>>> import numpy as np
>>> np.set_printoptions(precision=2, suppress=True, linewidth=120, sign=" ")
>>> F = np.loadtxt("run18.csv", delimiter=",")
>>> print(F)
[[ 1.  0.  0.  0.  0.  0.  0.  0.  0.  0.  0.  0.  0.  0.]
 [ 0. -3.  0.  0.  0.  0.  0.  0.  0.  0.  0.  0.  0.  0.]
 [ 0.  0. -2.  0.  0.  0.  0.  0.  0.  0.  0.  0.  0.  0.]
 [ 0.  0.  0.  0.  0.  0.  0.  0.  0.  0.  0.  0.  0.  0.]
 [ 0.  0.  0.  0. -2.  0.  0.  0.  0.  0.  0.  0.  0.  0.]
 [ 0.  0.  0.  0.  0. -2.  0.  0.  0.  0.  0.  0.  0.  0.]
 [ 0.  0.  0.  0.  0.  0.  3.  0.  0.  0.  0.  0.  0.  0.]
 [ 0.  0.  0.  0.  0.  0.  0. -2.  0.  0.  0.  0.  0.  0.]
 [ 0.  0.  0.  0.  0.  0.  0.  0. -3.  0.  0.  0.  0.  0.]
 [ 0.  0.  0.  0.  0.  0.  0.  0.  0.  1.  0.  0.  0.  0.]
 [ 0.  0.  0.  0.  0.  0.  0.  0.  0.  0. -1.  0.  0.  0.]
 [ 0.  0.  0.  0.  0.  0.  0.  0.  0.  0.  0. -2.  0.  0.]
 [ 0.  0.  0.  0.  0.  0.  0.  0.  0.  0.  0.  0.  1.  0.]
 [ 0.  0.  0.  0.  0.  0.  0.  0.  0.  0.  0.  0.  0. -3.]]
>>> U, sv, VT = np.linalg.svd(F)
>>> evecs = VT[:(sv > 1e-8).sum()]
>>> rng = np.random.default_rng(843646)
>>> vec = F[4] + 2 * F[9] + rng.integers(2) * np.eye(14)[12]
>>> print(vec)
[ 0.  0.  0.  0. -2.  0.  0.  0.  0.  2.  0.  0.  1.  0.]
>>> print(np.diag(evecs.T @ evecs))
[ 1.  1.  1.  0.  1.  1.  1.  1.  1.  1.  1.  1.  1.  1.]
>>> print(np.linalg.matrix_rank(np.vstack([F, vec])))
13
